% ipython --no-banner

In [1]: import numpy as np

In [2]: np.set_printoptions(suppress=True, linewidth=140)

In [3]: rnd = lambda a: np.round(a, 3) + 0

In [4]: F = np.load("mat.npy")

In [5]: print(rnd(F))
[[ 0.616  0.471  0.109 -0.036  0.036]
 [ 0.471  0.36   0.083 -0.028  0.028]
 [ 0.109  0.083  0.019 -0.006  0.006]
 [-0.036 -0.028 -0.006  0.002 -0.002]
 [ 0.036  0.028  0.006 -0.002  0.002]]

In [6]: x0 = np.array([3, 0, 1, 0, 2])

In [7]: print(rnd(F @ x0))
[ 2.03   1.552  0.358 -0.119  0.119]

In [8]: print(np.trace(F))
1.0

In [9]: print(rnd((x0 - F @ x0) @ (F @ x0)))
0.0

In [10]: print(rnd(np.eye(5) - F))
[[ 0.384 -0.471 -0.109  0.036 -0.036]
 [-0.471  0.64  -0.083  0.028 -0.028]
 [-0.109 -0.083  0.981  0.006 -0.006]
 [ 0.036  0.028  0.006  0.998  0.002]
 [-0.036 -0.028 -0.006  0.002  0.998]]

In [11]: print([round(float(x), 3) for x in np.linalg.svd(F, compute_uv=False)[:3]])
[1.0, 0.0, 0.0]

In [12]: print(np.linalg.matrix_rank(F, rtol=0.1))
1

In [13]: print(np.linalg.cond(F) > 100)
True

In [14]: print(rnd(np.linalg.norm(F, 2) / np.linalg.norm(F)))
1.0

In [15]: def softmax(z):
    ...:     e = np.exp(z - z.max(axis=-1, keepdims=True))
    ...:     return e / e.sum(axis=-1, keepdims=True)
    ...: 

In [16]: print(rnd(softmax(10 * F[1])))
[0.73  0.241 0.015 0.005 0.009]

In [17]: print(rnd(softmax(F[1])))
[0.262 0.234 0.177 0.159 0.168]

In [18]: scores = F @ F.T / np.sqrt(5)

In [19]: print(rnd(softmax(scores + np.triu(np.full(scores.shape, -np.inf), 1))))
[[1.    0.    0.    0.    0.   ]
 [0.512 0.488 0.    0.    0.   ]
 [0.339 0.335 0.326 0.    0.   ]
 [0.248 0.249 0.251 0.252 0.   ]
 [0.202 0.201 0.199 0.199 0.199]]

In [20]: print(rnd(softmax(scores)[1] @ F))
[ 0.262  0.2    0.046 -0.015  0.015]

In [21]: left, sv, VT = np.linalg.svd(F)

In [22]: evecs = VT[:(sv > 1e-8).sum()]

In [23]: rng = np.random.default_rng(379429)

In [24]: x0 = F[3] + -1 * F[4] + rng.integers(2) * np.eye(5)[1]

In [25]: print(rnd(x0))
[-0.072 -0.055 -0.013  0.004 -0.004]

In [26]: print(np.linalg.matrix_rank(np.vstack([F, x0])))
1

In [27]: ev, evecs = np.linalg.eigh(F)

In [28]: print(rnd(evecs.T @ evecs))
[[1. 0. 0. 0. 0.]
 [0. 1. 0. 0. 0.]
 [0. 0. 1. 0. 0.]
 [0. 0. 0. 1. 0.]
 [0. 0. 0. 0. 1.]]

In [29]: print((ev > 1e-8).sum(), (ev < -1e-8).sum())
1 0

In [30]: print(np.abs(evecs[:, -1]).round(6).argmax())
0

In [31]: print(ev.sum(), np.trace(F))
1.0 1.0

In [32]: print(rnd(ev))
[0. 0. 0. 0. 1.]

In [33]: print(rnd(np.linalg.eigvalsh(F @ F)))
[0. 0. 0. 0. 1.]

In [34]: print(rnd(evecs.T @ F @ evecs))
[[0. 0. 0. 0. 0.]
 [0. 0. 0. 0. 0.]
 [0. 0. 0. 0. 0.]
 [0. 0. 0. 0. 0.]
 [0. 0. 0. 0. 1.]]

In [35]: A = np.load("data.npy")

In [36]: print(A)
[[-6  1  0]
 [ 1  8  7]
 [-8 -1 -2]
 [ 1  8  7]
 [-4  3  2]
 [-3  4  3]]

In [37]: # row 3 repeats row 1

In [38]: print(rnd(A @ np.linalg.pinv(A) @ A))
[[-6.  1.  0.]
 [ 1.  8.  7.]
 [-8. -1. -2.]
 [ 1.  8.  7.]
 [-4.  3.  2.]
 [-3.  4.  3.]]

In [39]: print(np.linalg.cond(A) > 100)
True

In [40]: print(np.argsort(-np.linalg.norm(A, axis=0).round(6), kind="stable")[:3])
[1 0 2]

In [41]: print(np.linalg.matrix_rank(A, rtol=0.1))
2

In [42]: other = A[0, 0] * A[1:] - np.outer(A[1:, 0], A[0])

In [43]: print(other)
[[  0 -49 -42]
 [  0  14  12]
 [  0 -49 -42]
 [  0 -14 -12]
 [  0 -21 -18]]

In [44]: print(np.linalg.matrix_rank(other), np.linalg.matrix_rank(A))
1 2

In [45]: print(rnd(A[:, 0] / A[0, 0]))
[ 1.    -0.167  1.333 -0.167  0.667  0.5  ]

In [46]: X = np.loadtxt("block9.csv", delimiter=",")

In [47]: print(X)
[[-0.7   -3.2    0.   ]
 [ 1.5   -1.6    0.5  ]
 [ 1.    -1.6    0.   ]
 [-0.8    0.6    1.   ]
 [-1.    -0.5   -0.5  ]
 [ 0.524 -1.6    0.082]]

In [48]: t = np.radians(120)

In [49]: R = np.eye(3)

In [50]: R[2, 2] = R[0, 0] = np.cos(t)

In [51]: R[2, 0], R[0, 2] = -np.sin(t), np.sin(t)

In [52]: print(rnd(R))
[[-0.5    0.     0.866]
 [ 0.     1.     0.   ]
 [-0.866  0.    -0.5  ]]

In [53]: other = X @ R.T

In [54]: print(rnd(np.abs(other - X).max(axis=0)))
[2.066 0.    2.049]

In [55]: print(rnd(np.linalg.det(R)), rnd(np.trace(R)))
1.0 0.0

In [56]: print(np.allclose(X @ X.T, other @ other.T))
True
